>>> import numpy as np
>>> np.set_printoptions(precision=3, suppress=True, linewidth=140)
>>> def rd(a):
...     return np.round(a, 3) + 0
... 
>>> arr = np.load("x.npy")
>>> rd(arr)
array([[-0.033, -0.49 ,  0.356,  0.537,  0.377,  0.062, -0.021,  0.416, -0.155],
       [ 0.392, -0.023,  0.257, -0.053,  0.007,  0.346,  0.776, -0.207, -0.11 ],
       [-0.163, -0.058, -0.366, -0.174, -0.358,  0.457,  0.113,  0.613, -0.282],
       [-0.36 , -0.454, -0.489, -0.16 ,  0.307, -0.283,  0.439, -0.095,  0.156],
       [ 0.   ,  0.305,  0.337, -0.449,  0.211, -0.485,  0.206,  0.513, -0.078],
       [-0.327,  0.392, -0.13 ,  0.262,  0.204, -0.08 ,  0.106, -0.233, -0.735],
       [ 0.523, -0.302, -0.206,  0.111, -0.394, -0.534, -0.005,  0.015, -0.374],
       [-0.261, -0.46 ,  0.405, -0.519, -0.125,  0.085, -0.216, -0.285, -0.37 ],
       [-0.49 ,  0.029,  0.313,  0.317, -0.615, -0.233,  0.302, -0.004,  0.191]])
>>> rd(arr @ arr.T)
array([[1., 0., 0., 0., 0., 0., 0., 0., 0.],
       [0., 1., 0., 0., 0., 0., 0., 0., 0.],
       [0., 0., 1., 0., 0., 0., 0., 0., 0.],
       [0., 0., 0., 1., 0., 0., 0., 0., 0.],
       [0., 0., 0., 0., 1., 0., 0., 0., 0.],
       [0., 0., 0., 0., 0., 1., 0., 0., 0.],
       [0., 0., 0., 0., 0., 0., 1., 0., 0.],
       [0., 0., 0., 0., 0., 0., 0., 1., 0.],
       [0., 0., 0., 0., 0., 0., 0., 0., 1.]])
>>> rd(arr[:, 4] @ arr[:, 5])
np.float64(0.0)
>>> blk = np.stack([arr, -3 * arr, arr[::-1]])
>>> (blk @ arr.T).shape
(3, 9, 9)
>>> np.linalg.matrix_rank(blk.reshape(3, -1))
np.int64(2)
>>> rd(np.linalg.det(blk))
array([     1., -19683.,      1.])
>>> M = np.load("block14.npy")
>>> M
array([[-0.4,  1.8,  1.9,  0.8,  0.6,  1. ,  0.1,  2.1],
       [-1.7, -2.5,  0.3,  1.2,  2. ,  0.3, -0.7,  1. ],
       [-0.8,  0.5, -0.7,  1. ,  0.9,  1.5,  0.9, -0.1],
       [-1.3,  2. , -0.1, -1. ,  1. ,  0.7, -0.2,  0.3],
       [-0.2,  0.6, -1.3,  0.6, -1. , -0.6, -0.4,  1.7],
       [-0.2,  1.9, -0.7, -0.4, -1.7, -0.2,  0.1,  0.3],
       [ 1.5,  0.1,  0.6, -0.7, -0.2, -0.3, -0.1, -0.5],
       [ 0.7,  0.3,  0.7, -1. , -0.8, -1.3, -0.4, -0.3],
       [-1.2,  0.3,  0.4,  0.9,  0.5, -0.6, -0.9, -2.6],
       [-0.4, -1.7, -0.2,  0.2,  1.3,  0.6, -0.9, -2.3],
       [-0.6,  0.7, -0.6,  0.9, -0.4,  2.1, -1.1, -1.4],
       [ 0.6, -0.8, -1.4,  0.7, -0.8, -1.1, -1.5,  1. ],
       [ 3.4,  0.9,  2. ,  1.1,  0. ,  0.7, -0.8, -0.6],
       [-0.1,  0.5,  1. , -0.2,  2. , -0.3,  1.7,  0.4],
       [-2.5, -0.5,  1.4, -0.3,  0.8, -1. ,  0.1,  0.1],
       [-1.3, -0.4,  1.2,  0.6,  0.7, -1.2, -0.1, -0.5],
       [-0.3, -0.3, -1. , -0.9, -1. , -0.7, -0.8, -0.9],
       [-0.8, -1.1,  0.1, -0.1, -0.6,  0.6,  2.3,  0.1],
       [ 1.6,  1.3, -2.1, -1. ,  2.9,  1.4, -0.4,  1.6],
       [ 0.9, -0.9, -0.8, -1.1, -0.5, -2. ,  2. ,  0.1],
       [ 1.3,  0.7,  0. ,  1.1,  0.4,  1.3,  1.6, -0.2],
       [-0.1, -1.1,  1.3, -2. ,  0.1,  0. , -0.5, -0.3],
       [-0.6, -1.6, -0.2, -1.1,  2. , -1.1, -0.1, -1.1],
       [-1.3, -1.1, -0.1, -0.3, -1.2, -0.2, -0.7,  1.2],
       [ 0.8, -0.3, -2. , -0.5,  1.1, -1.5, -1.8,  0.6],
       [ 0.2, -0.2,  0.9,  0.3, -0.1,  0.3, -0.5, -1.5],
       [ 0.2,  0.4,  0.8, -1.2,  0.8, -0.1, -3.1,  0.2],
       [-1.4, -0.5,  0.3, -1.5, -1.4,  0.2, -0.2,  1.1],
       [-0.3, -0.9,  0. , -0.1, -0.2,  2.4, -0.1, -0.9],
       [-0.5,  1.5,  6. , -2. ,  4.5,  3. , -1. ,  9.5],
       [ 0.8, -0.3,  0. , -0.7, -1.9,  0.5,  1.6, -0.4]])
>>> Xs = (M - M.mean(axis=0)) / M.std(axis=0)
>>> np.argwhere(np.abs(Xs) > 2)
array([[ 1,  1],
       [12,  0],
       [14,  0],
       [17,  6],
       [26,  6],
       [29,  2],
       [29,  4],
       [29,  5],
       [29,  7]])
>>> c = np.linalg.lstsq(np.delete(Xs, 2, axis=1), Xs[:, 2])[0]
>>> rd(1 - np.var(Xs[:, 2] - np.delete(Xs, 2, axis=1) @ c))
np.float64(0.36)
>>> np.abs(c).argmax()
np.int64(6)
>>> G = np.cov(M, rowvar=False)
>>> rd(M.std(axis=0))
array([1.15 , 1.083, 1.454, 0.926, 1.378, 1.163, 1.126, 2.   ])
>>> G.shape
(8, 8)
>>> Xs = M - M.mean(axis=0)
>>> vecs = np.linalg.svd(Xs)[2][:1]
>>> Y = Xs - Xs @ vecs.T @ vecs
>>> rd(np.diag(vecs.T @ vecs))
array([0.001, 0.029, 0.192, 0.015, 0.133, 0.057, 0.003, 0.571])
>>> rd((Xs @ vecs.T).std(axis=0))
array([2.466])
>>> rd(Y.std(axis=0))
array([1.147, 0.999, 0.973, 0.877, 1.044, 1.003, 1.118, 0.727])
>>> rd(np.cov(Xs @ vecs.T, rowvar=False))
np.float64(6.283)
>>> rd(np.linalg.norm(Y) / np.linalg.norm(Xs))
np.float64(0.752)
>>> q, vecs = np.linalg.qr(M[:, :1])[0], np.linalg.qr(M[:, 1:])[0]
>>> sv = np.linalg.svd(q.T @ vecs, compute_uv=False)
>>> (sv > 0.9).sum()
np.int64(0)
>>> rd(np.degrees(np.arccos(sv.clip(0, 1))))
array([71.06])
>>> cent = M[[13, 24]].astype(float)
>>> for _ in range(7):
...     idx = np.linalg.norm(M[:, None] - cent, axis=-1).argmin(axis=1)
...     cent = np.array([M[idx == j].mean(axis=0) for j in range(2)])
... 
>>> idx
array([0, 0, 1, 0, 1, 1, 1, 1, 1, 1, 1, 1, 1, 0, 0, 1, 1, 1, 1, 1, 1, 1, 1, 1, 1, 1, 1, 1, 1, 0, 1])
>>> np.abs(cent[1] - cent[0]).argmax()
np.int64(7)
>>> m1 = np.array([[-2, 0, -2, 3, -2, -2, 0, 0],
...     [0, 0, 0, 0, 0, 0, 3, 0],
...     [3, 0, 3, -2, 1, -2, 0, 0],
...     [-3, 0, 1, -2, 0, 1, 0, 0],
...     [-3, 0, -1, 3, 2, -1, 0, 0],
...     [2, 0, 2, -1, -3, 0, 0, 0],
...     [0, -3, 0, 0, 0, 0, -2, 2],
...     [0, 1, 0, 0, 0, 0, 0, -2]])
>>> # 2 blocks once reordered
>>> vec = np.array([5, 5, 4, 3, 4, 0, 3, 5])
>>> h = np.maximum(m1 @ vec, 0)
>>> np.flatnonzero(h > 1e-9)
array([1, 2, 5])
>>> vec = np.array([0, 0, 2, 1, 2, 2, 2, 0])
>>> rhs = m1 @ vec
>>> rhs
array([-9,  6,  2,  2,  3, -3, -4,  0])
>>> rd(np.linalg.solve(m1.T, m1[0]))
array([1., 0., 0., 0., 0., 0., 0., 0.])
>>> rd(np.linalg.solve(m1, rhs))
array([0., 0., 2., 1., 2., 2., 2., 0.])
>>> (m1 != 0).astype(int)
array([[1, 0, 1, 1, 1, 1, 0, 0],
       [0, 0, 0, 0, 0, 0, 1, 0],
       [1, 0, 1, 1, 1, 1, 0, 0],
       [1, 0, 1, 1, 0, 1, 0, 0],
       [1, 0, 1, 1, 1, 1, 0, 0],
       [1, 0, 1, 1, 1, 0, 0, 0],
       [0, 1, 0, 0, 0, 0, 1, 1],
       [0, 1, 0, 0, 0, 0, 0, 1]])
>>> np.flatnonzero(np.linalg.matrix_power((m1 != 0) + (m1.T != 0) + np.eye(8), 8)[4])
array([0, 2, 3, 4, 5])
>>> (np.linalg.matrix_power((m1 != 0) + (m1.T != 0) + np.eye(8), 8) > 0).astype(int)
array([[1, 0, 1, 1, 1, 1, 0, 0],
       [0, 1, 0, 0, 0, 0, 1, 1],
       [1, 0, 1, 1, 1, 1, 0, 0],
       [1, 0, 1, 1, 1, 1, 0, 0],
       [1, 0, 1, 1, 1, 1, 0, 0],
       [1, 0, 1, 1, 1, 1, 0, 0],
       [0, 1, 0, 0, 0, 0, 1, 1],
       [0, 1, 0, 0, 0, 0, 1, 1]])
>>> m1 @ m1
array([[ -9,   0,  -1, -12,   4,  13,   0,   0],
       [  0,  -9,   0,   0,   0,   0,  -6,   6],
       [  2,   0,  -4,  12,   5, -15,   0,   0],
       [ 17,   0,   9,  -8,   4,   2,   0,   0],
       [-14,   0,   2,  -6,  12,   9,   0,   0],
       [ 14,   0,   4,  -5,  -8,  -6,   0,   0],
       [  0,   8,   0,   0,   0,   0,  -5,  -8],
       [  0,  -2,   0,   0,   0,   0,   3,   4]])
>>> F = np.load("layer6.npy")
>>> F
array([[ 0, -2, -2],
       [ 1,  0, -1],
       [ 0, -2,  2],
       [ 1, -2, -2],
       [ 0,  0,  1],
       [-2,  2,  0]])
>>> P = F @ np.linalg.solve(F.T @ F, F.T)
>>> rd((np.eye(6) - P) @ F)
array([[0., 0., 0.],
       [0., 0., 0.],
       [0., 0., 0.],
       [0., 0., 0.],
       [0., 0., 0.],
       [0., 0., 0.]])
>>> rd(np.linalg.eigvalsh(P))
array([0., 0., 0., 1., 1., 1.])
>>> np.trace(P)
np.float64(3.0)
>>> Y = np.c_[F[:, :2] @ np.array([[-1, -3], [-5, 3]]), np.array([-2, 0, 1, 1, 2, 0])]
>>> Y
array([[10, -6, -2],
       [-1, -3,  0],
       [10, -6,  1],
       [ 9, -9,  1],
       [ 0,  0,  2],
       [-8, 12,  0]])
>>> np.linalg.matrix_rank(Y)
np.int64(3)
>>> rd(np.linalg.norm(Y - F @ np.linalg.lstsq(F, Y)[0], axis=0))
array([0.   , 0.   , 2.536])
>>> rd(np.linalg.lstsq(F, Y[:, 0])[0])
array([-1., -5.,  0.])
>>> P = Y @ np.linalg.solve(Y.T @ Y, Y.T)
>>> rd(P @ Y[:, 1])
array([-6., -3., -6., -9.,  0., 12.])
>>> np.allclose(P @ P, P)
True
>>> np.linalg.matrix_rank(np.eye(6) - P)
np.int64(3)
>>> q, vecs = np.linalg.qr(F[:, :1])[0], np.linalg.qr(F[:, 1:])[0]
>>> sv = np.linalg.svd(q.T @ vecs, compute_uv=False)
>>> (sv > 0.9).sum()
np.int64(0)
>>> rd(sv)
array([0.635])
>>> rd(np.linalg.norm(F, 2))
np.float64(4.677)
>>> rd(np.linalg.norm(F, axis=0))
array([2.449, 4.   , 3.742])
>>> rd(np.linalg.norm(F, 1)), rd(np.linalg.norm(F, np.inf))
(np.float64(8.0), np.float64(5.0))
>>> rd(np.linalg.norm(F) ** 2 / np.linalg.norm(F, 2) ** 2)
np.float64(1.646)
>>> rd(np.linalg.norm(F, "nuc"))
np.float64(9.755)
>>> rd(np.linalg.norm(F[1], 1)), rd(np.linalg.norm(F[1], np.inf))
(np.float64(2.0), np.float64(1.0))
>>> np.linalg.norm(F, axis=1).argmax()
np.int64(3)
